% ipython --no-banner

In [1]: import numpy as np

In [2]: np.set_printoptions(precision=1, suppress=True, linewidth=140)

In [3]: W0 = np.array([[0, 1, 1, -2, 0, -1],
   ...:     [-1, -2, -1, 0, 1, 2],
   ...:     [2, -1, 1, 1, 1, 2],
   ...:     [-2, 1, 2, -1, -1, 1]])

In [4]: W0[3] = W0[0]

In [5]: print(W0)
[[ 0  1  1 -2  0 -1]
 [-1 -2 -1  0  1  2]
 [ 2 -1  1  1  1  2]
 [ 0  1  1 -2  0 -1]]

In [6]: x0 = np.array([4, 4, 3, 0, 6, 1])

In [7]: print(np.linalg.norm(W0 @ x0) <= np.linalg.norm(W0, 2) * np.linalg.norm(x0) + 1e-9)
True

In [8]: print(W0 @ np.eye(6)[4])
[0. 1. 1. 0.]

In [9]: print(W0 @ np.ones(6))
[-1. -1.  6. -1.]

In [10]: print(W0 @ x0)
[ 6 -7 15  6]

In [11]: print(W0 @ (2 * x0))
[ 12 -14  30  12]

In [12]: print((W0 * x0).sum(axis=1))
[ 6 -7 15  6]

In [13]: left, sv, VT = np.linalg.svd(W0)

In [14]: print(sv.round(1) + 0)
[4.9 2.8 2.3 0. ]

In [15]: print(np.argmax(sv[:-1] / (sv[1:] + 1e-6)) + 1)
3

In [16]: B = left[:, :3] @ np.diag(sv[:3]) @ VT[:3]

In [17]: print(round(np.linalg.norm(W0 - B, 2), 1), np.round(sv[3], 1))
0.0 0.0

In [18]: print(B.round(1) + 0)
[[ 0.  1.  1. -2.  0. -1.]
 [-1. -2. -1.  0.  1.  2.]
 [ 2. -1.  1.  1.  1.  2.]
 [ 0.  1.  1. -2.  0. -1.]]

In [19]: print(np.linalg.matrix_rank(B))
3

In [20]: def softmax(z):
    ...:     e = np.exp(z - z.max(axis=-1, keepdims=True))
    ...:     return e / e.sum(axis=-1, keepdims=True)
    ...: 

In [21]: print(softmax(W0).sum(axis=1))
[1. 1. 1. 1.]

In [22]: S = W0 @ W0.T / np.sqrt(6)

In [23]: print(np.round(softmax(S + np.triu(np.full(S.shape, -np.inf), 1)), 1) + 0)
[[1.  0.  0.  0. ]
 [0.  1.  0.  0. ]
 [0.  0.  1.  0. ]
 [0.5 0.  0.  0.5]]

In [24]: print(np.round(softmax(S), 1) + 0)
[[0.5 0.  0.  0.5]
 [0.  0.9 0.1 0. ]
 [0.  0.  1.  0. ]
 [0.5 0.  0.  0.5]]
